% ipython --no-banner

In [1]: import numpy as np

In [2]: np.set_printoptions(suppress=True, linewidth=160)

In [3]: J = np.load("a.npy")

In [4]: J.round(2)
Out[4]: 
array([[ 0.79, -0.5 , -0.07, -0.36],
       [-0.5 , -0.17, -0.17, -0.83],
       [-0.07, -0.17,  0.98, -0.12],
       [-0.36, -0.83, -0.12,  0.4 ]])

In [5]: Y = np.linalg.inv(J)

In [6]: np.allclose(Y, J.T)
Out[6]: True

In [7]: round(float(np.linalg.det(J) * np.linalg.det(Y)), 2)
Out[7]: 1.0

In [8]: (np.abs(Y) > 1e-9).astype(int)
Out[8]: 
array([[1, 1, 1, 1],
       [1, 1, 1, 1],
       [1, 1, 1, 1],
       [1, 1, 1, 1]])

In [9]: w, vecs = np.linalg.eigh(J)

In [10]: vec = np.array([1, 0, 2, 2])

In [11]: np.round(np.linalg.eigvalsh(J[1:, 1:]), 2)
Out[11]: array([-0.79,  1.  ,  1.  ])

In [12]: np.round(vec @ J @ vec / (vec @ vec), 2), w[0], np.round(w[-1], 2)
Out[12]: (np.float64(0.4), np.float64(-1.0), np.float64(1.0))

In [13]: f, r1 = J[3], J[0]

In [14]: f @ f
Out[14]: np.float64(1.0)

In [15]: p = (f @ r1) / (f @ f) * f

In [16]: (r1 - p) @ f
Out[16]: np.float64(0.0)

In [17]: round(np.linalg.norm(f + r1) ** 2 + np.linalg.norm(f - r1) ** 2, 2)
Out[17]: np.float64(4.0)

In [18]: p.round(2) + 0
Out[18]: array([0., 0., 0., 0.])

In [19]: m1 = 0.5 ** np.abs(np.subtract.outer(np.arange(2), np.arange(2)))

In [20]: m1
Out[20]: 
array([[1. , 0.5],
       [0.5, 1. ]])

In [21]: rng = np.random.default_rng(8)

In [22]: idx = rng.permutation(2)

In [23]: Y = m1[:, idx] * rng.choice([-1, 1], 2)

In [24]: Y
Out[24]: 
array([[-0.5, -1. ],
       [-1. , -0.5]])

In [25]: left, _, vt = np.linalg.svd(m1.T @ Y)

In [26]: np.round(np.linalg.lstsq(m1, Y)[0], 2) + 0
Out[26]: 
array([[ 0., -1.],
       [-1.,  0.]])

In [27]: idx
Out[27]: array([1, 0])

In [28]: np.linalg.norm(m1, axis=1).argmax()
Out[28]: np.int64(0)

In [29]: round(np.linalg.norm(m1, "nuc"), 2)
Out[29]: np.float64(2.0)

In [30]: np.round(np.linalg.norm(m1, axis=0), 2)
Out[30]: array([1.12, 1.12])

In [31]: np.round(np.linalg.norm(m1[0], 1), 2), round(np.linalg.norm(m1[0], np.inf), 2)
Out[31]: (np.float64(1.5), np.float64(1.0))
